$ python -q
>>> import numpy as np
>>> from numpy import linalg as LA
>>> np.set_printoptions(suppress=True, linewidth=120)
>>> rnd = lambda a: np.round(a, 2) + 0
>>> X = np.array([[-0.38, 2.75, -4.16],
...     [4.86, 1.1, 0.44],
...     [4.95, 0.52, 0.5],
...     [1.1, -2.23, -4.34],
...     [3.99, 1.92, 2.32],
...     [-0.25, -4.99, -0.1],
...     [-0.64, 3.39, -3.62],
...     [2.21, -3.69, 2.55],
...     [-3.76, -2.67, -1.92],
...     [1.02, 4.45, 2.03],
...     [1.67, -3.95, -2.57],
...     [-2.18, 4.06, -1.95],
...     [-1.17, -2.93, -3.88]])
>>> X
array([[-0.38,  2.75, -4.16],
       [ 4.86,  1.1 ,  0.44],
       [ 4.95,  0.52,  0.5 ],
       [ 1.1 , -2.23, -4.34],
       [ 3.99,  1.92,  2.32],
       [-0.25, -4.99, -0.1 ],
       [-0.64,  3.39, -3.62],
       [ 2.21, -3.69,  2.55],
       [-3.76, -2.67, -1.92],
       [ 1.02,  4.45,  2.03],
       [ 1.67, -3.95, -2.57],
       [-2.18,  4.06, -1.95],
       [-1.17, -2.93, -3.88]])
>>> gram = np.cov(X, rowvar=False)
>>> np.argsort(-X.std(axis=0).round(6), kind="stable")
array([1, 0, 2])
>>> Ac = X - X.mean(axis=0)
>>> evecs = LA.svd(Ac)[2][:2]
>>> M2 = Ac - Ac @ evecs.T @ evecs
>>> LA.norm(M2, axis=1).round(6).argmax()
np.int64(8)
>>> rnd(M2.std(axis=0))
array([1.13, 0.01, 1.22])
>>> rnd((Ac @ evecs.T).std(axis=0))
array([3.31, 3.03])
>>> rnd(np.diag(evecs.T @ evecs))
array([0.54, 1.  , 0.46])
>>> def softmax(z):
...     e = np.exp(z - z.max(axis=-1, keepdims=True))
...     return e / e.sum(axis=-1, keepdims=True)
... 
>>> rnd(softmax(X).sum(axis=1))
array([1., 1., 1., 1., 1., 1., 1., 1., 1., 1., 1., 1., 1.])
>>> rnd(softmax(X[4] + 2))
array([0.76, 0.1 , 0.14])
>>> scores = X @ X.T / np.sqrt(3)
>>> rnd(softmax(scores)[4] @ X)
array([4.23, 1.64, 1.78])
>>> softmax(scores).round(6).argmax(axis=1)
array([ 0,  1,  2,  3,  4,  5,  6,  7,  8,  9, 10, 11, 12])
>>> F = np.loadtxt("block4.csv", delimiter=",")
>>> rnd(F)
array([[ 0.96,  0.15,  0.11, -0.07],
       [ 0.15,  0.45, -0.39,  0.27],
       [ 0.11, -0.39,  0.72,  0.19],
       [-0.07,  0.27,  0.19,  0.87]])
>>> vec = np.array([5, -1, -3, -5])
>>> rnd(F @ F @ vec)
array([ 4.68,  0.15, -2.18, -5.56])
>>> LA.determinant(F)
Traceback (most recent call last):
  File "<python-input-25>", line 1, in <module>
    LA.determinant(F)
    ^^^^^^^^^^^^^^
AttributeError: module 'numpy.linalg' has no attribute 'determinant'
>>> np.allclose(F @ F.T, F.T @ F)
True
>>> rnd(np.sort(np.abs(LA.eigvals(F))))
array([0., 1., 1., 1.])
>>> rnd((F + F.T) / 2)
array([[ 0.96,  0.15,  0.11, -0.07],
       [ 0.15,  0.45, -0.39,  0.27],
       [ 0.11, -0.39,  0.72,  0.19],
       [-0.07,  0.27,  0.19,  0.87]])
>>> np.trace(F)
np.float64(3.0)
>>> np.allclose(F, F.T)
True
>>> F.inv()
Traceback (most recent call last):
  File "<python-input-31>", line 1, in <module>
    F.inv()
    ^^^^^
AttributeError: 'numpy.ndarray' object has no attribute 'inv'
>>> (F - F.T) / 2
array([[0., 0., 0., 0.],
       [0., 0., 0., 0.],
       [0., 0., 0., 0.],
       [0., 0., 0., 0.]])
>>> M2 = np.array([[4, 7], [6, 8], [0, 3]])
>>> W2 = np.array([[1, 0, 2], [1, 1, 2]])
>>> rng = np.random.default_rng(881003)
>>> data = M2 @ W2 + 0.05 * rng.normal(size=(3, 3))
>>> rnd(data)
array([[10.95,  7.01, 22.  ],
       [14.07,  7.96, 28.04],
       [ 2.89,  3.02,  5.99]])
>>> z = rng.permutation(3)
>>> z
array([0, 2, 1])
>>> M2 = data[z][:, z]
>>> rnd(np.sort(np.abs(LA.eigvals(M2))))
array([ 0.02,  1.73, 26.65])
>>> rnd(LA.det(M2)), rnd(LA.det(data[z]))
(np.float64(0.8), np.float64(-0.8))
>>> rnd(np.diag(M2))
array([10.95,  5.99,  7.96])
>>> np.allclose(M2, data)
False
>>> np.allclose(data, data.T)
False
>>> rnd(LA.det(data))
np.float64(0.8)
>>> rnd((data + data.T) / 2)
array([[10.95, 10.54, 12.45],
       [10.54,  7.96, 15.53],
       [12.45, 15.53,  5.99]])
>>> rnd(np.sort(np.abs(LA.eigvals(data))))
array([ 0.02,  1.73, 26.65])
>>> LA.determinant(data)
Traceback (most recent call last):
  File "<python-input-49>", line 1, in <module>
    LA.determinant(data)
    ^^^^^^^^^^^^^^
AttributeError: module 'numpy.linalg' has no attribute 'determinant'
>>> feats = np.array([[0, 0, -1], [-1, 0, 0], [0, -2, 0]])
>>> r0 = np.array([-1, -3, 2])
>>> np.correlate(feats[2], feats[0], "full")
array([0, 2, 0, 0, 0])
>>> np.array([np.convolve(row, r0, "same") for row in feats])
array([[ 0,  1,  3],
       [ 3, -2,  0],
       [ 2,  6, -4]])
>>> np.cross(feats[2, :3], feats[0, :3])
array([2, 0, 0])
>>> vec = np.array([1, 0, 0])
>>> target = feats @ vec
>>> target
array([ 0, -1,  0])
>>> rnd(LA.solve(feats, feats[:, 1]))
array([0., 1., 0.])
>>> rnd(LA.solve(feats.T, feats[2]))
array([0., 0., 1.])
>>> rnd(LA.solve(feats, 4 * target))
array([4., 0., 0.])
>>> rnd(LA.solve(feats, target + feats[:, 0]))
array([2., 0., 0.])
>>> M2 = LA.inv(feats)
>>> M2
array([[-0. , -1. , -0. ],
       [-0. , -0. , -0.5],
       [-1. , -0. , -0. ]])
>>> np.allclose(M2, feats.T)
False
>>> rnd(LA.cond(feats))
np.float64(2.0)
>>> rnd(LA.det(feats) * LA.det(M2))
np.float64(1.0)
>>> r0 = np.array([9, -8])
>>> np.cross(M2[1, :3], M2[0, :3])
array([-0.5,  0. ,  0. ])
>>> np.correlate(M2[1], M2[0], "full")
array([0. , 0. , 0. , 0.5, 0. ])
>>> np.array([np.convolve(row, r0, "same") for row in M2])
array([[ 0. , -9. ,  8. ],
       [ 0. ,  0. , -4.5],
       [-9. ,  8. ,  0. ]])
>>> K = np.load("mat.npy")
>>> K
array([[1, 3, 2, 2],
       [3, 1, 3, 2],
       [2, 3, 1, 3],
       [2, 2, 3, 1]])
>>> # symmetric
>>> z = rng.permutation(4)
>>> z
array([1, 0, 2, 3])
>>> M2 = K[z][:, z]
>>> np.diag(M2)
array([1, 1, 1, 1])
>>> M2 = K + rng.integers(-2, 3, (4, 3)) @ rng.integers(-2, 3, (3, 4))
>>> M2
array([[ 3,  5,  7,  7],
       [ 2,  1,  3,  2],
       [ 2,  3,  3,  5],
       [ 6, 10,  9,  7]])
>>> rnd(LA.svd(M2 - K, compute_uv=False))
array([14.36,  3.43,  1.04,  0.  ])
>>> np.abs(M2 - K).sum(axis=1)
array([14,  1,  4, 24])
>>> M2 = np.array([[-4, 2], [-9, 6], [-6, 2], [-4, -8]])
>>> np.vstack([K, M2.T]).shape
(6, 4)
>>> LA.matrix_rank(np.vstack([K, M2.T]))
np.int64(4)
>>> LA.matrix_rank(K @ M2)
np.int64(2)
>>> M2.T @ K.T
array([[-51, -47, -53, -48],
       [  8,   2,   0,  14]])
>>> np.einsum("ik,kj->ji", K, M2)
array([[-51, -47, -53, -48],
       [  8,   2,   0,  14]])
>>> hat = np.triu(np.array([[0, 0, 1, 1], [0, 2, 0, 1], [2, 2, 0, 0], [2, 2, 2, 1]]), 1) + np.eye(4)
>>> M2 = hat @ K @ LA.inv(hat)
>>> rnd(LA.det(M2))
np.float64(-13.0)
>>> K.ravel(order="F")
array([1, 3, 2, 2, 3, 1, 3, 2, 2, 3, 1, 3, 2, 2, 3, 1])
>>> K.reshape(-1, 2)
array([[1, 3],
       [2, 2],
       [3, 1],
       [3, 2],
       [2, 3],
       [1, 3],
       [2, 2],
       [3, 1]])
>>> T = K.reshape(4, 2, -1)
>>> np.swapaxes(T, 1, 2)[3]
array([[2, 3],
       [2, 1]])
>>> T.sum(axis=1)
array([[3, 5],
       [6, 3],
       [3, 6],
       [5, 3]])
>>> T[:, 0]
array([[1, 3],
       [3, 1],
       [2, 3],
       [2, 2]])
>>> E = np.array([[-2, -2, -4, 2], [2, -1, 0, 0]])
>>> r0, r1 = E[1], E[0]
>>> r0 @ r1
np.int64(-2)
>>> p = (r0 @ r1) / (r0 @ r0) * r0
>>> LA.matrix_rank(np.outer(r0, r1))
np.int64(1)
>>> p
array([-0.8,  0.4, -0. , -0. ])
>>> rnd(LA.norm(r0 + r1) ** 2 + LA.norm(r0 - r1) ** 2)
np.float64(66.0)
>>> (r1 - p) @ r0
np.float64(0.0)
>>> r1 - p
array([-1.2, -2.4, -4. ,  2. ])
>>> ang = np.radians(30)
>>> R = np.eye(4)
>>> R[1, 1] = R[2, 2] = np.cos(ang)
>>> R[1, 2], R[2, 1] = -np.sin(ang), np.sin(ang)
>>> rnd(R)
array([[ 1.  ,  0.  ,  0.  ,  0.  ],
       [ 0.  ,  0.87, -0.5 ,  0.  ],
       [ 0.  ,  0.5 ,  0.87,  0.  ],
       [ 0.  ,  0.  ,  0.  ,  1.  ]])
>>> M2 = E @ R.T
>>> rnd(LA.det(R)), rnd(np.trace(R))
(np.float64(1.0), np.float64(3.73))
>>> rnd(LA.svd(E, compute_uv=False)), rnd(LA.svd(M2, compute_uv=False))
(array([5.31, 2.2 ]), array([5.31, 2.2 ]))
>>> np.allclose(LA.norm(E, axis=1), LA.norm(M2, axis=1))
True
>>> np.allclose(E @ E.T, M2 @ M2.T)
True
>>> hat = X @ LA.solve(X.T @ X, X.T)
>>> LA.matrix_rank(np.eye(13) - hat)
np.int64(10)
>>> np.allclose(hat @ hat, hat)
True
>>> rnd(np.diag(hat))
array([0.27, 0.27, 0.28, 0.3 , 0.2 , 0.19, 0.25, 0.21, 0.2 , 0.18, 0.25, 0.21, 0.21])
>>> rnd(np.trace(hat))
np.float64(3.0)
>>> np.abs(E).max()
np.int64(4)
>>> E.mean(axis=0)
array([ 0. , -1.5, -2. ,  1. ])
>>> E.shape
(2, 4)
>>> rnd(LA.svd(E, compute_uv=False))
array([5.31, 2.2 ])
>>> LA.matrix_rank(E)
np.int64(2)
>>> M = np.loadtxt("layer19.csv", delimiter=",")
>>> M
array([[  6.05,  -0.77,  -3.76],
       [-10.  ,   1.26,   6.35],
       [  9.21,  -0.97,  -5.74],
       [ -9.24,   1.19,   5.73],
       [-10.4 ,   1.33,   6.55],
       [  5.6 ,  -0.75,  -3.51],
       [  9.2 ,  -1.07,  -5.71],
       [ -0.78,   0.15,   0.54],
       [  4.17,  -0.5 ,  -2.58],
       [  0.21,  -0.04,  -0.18]])
>>> O, evecs = LA.qr(M[:, :1])[0], LA.qr(M[:, 1:])[0]
>>> sigma = LA.svd(O.T @ evecs, compute_uv=False)
>>> rnd(np.degrees(np.arccos(sigma.clip(0, 1))))
array([0.56])
>>> Ac = M - M.mean(axis=0)
>>> U, sigma, Vh = LA.svd(Ac, full_matrices=False)
>>> rnd(Ac.mean(axis=0))
array([0., 0., 0.])
>>> np.abs(Vh[0]).argmax()
np.int64(0)
>>> rnd(np.abs(Vh[-1]))
array([0.5 , 0.19, 0.84])
>>> Ac = (M - M.mean(axis=0)) / M.std(axis=0)
>>> np.argwhere(np.abs(Ac) > 2)
array([], shape=(0, 2), dtype=int64)
>>> b = LA.lstsq(np.delete(Ac, 1, axis=1), Ac[:, 1])[0]
>>> np.abs(b).argmax()
np.int64(1)
>>> arr = np.load("w.npy")
>>> arr
array([[5., 1., 1.],
       [1., 5., 1.],
       [1., 1., 5.]])
>>> vec = np.array([2, -2, 2])
>>> target = arr @ vec
>>> target
array([10., -6., 10.])
>>> rnd(LA.solve(arr, 2 * target))
array([ 4., -4.,  4.])
>>> rnd(LA.solve(arr, target + arr[:, 0]))
array([ 3., -2.,  2.])
>>> rnd(LA.solve(arr, arr[:, 1]))
array([0., 1., 0.])
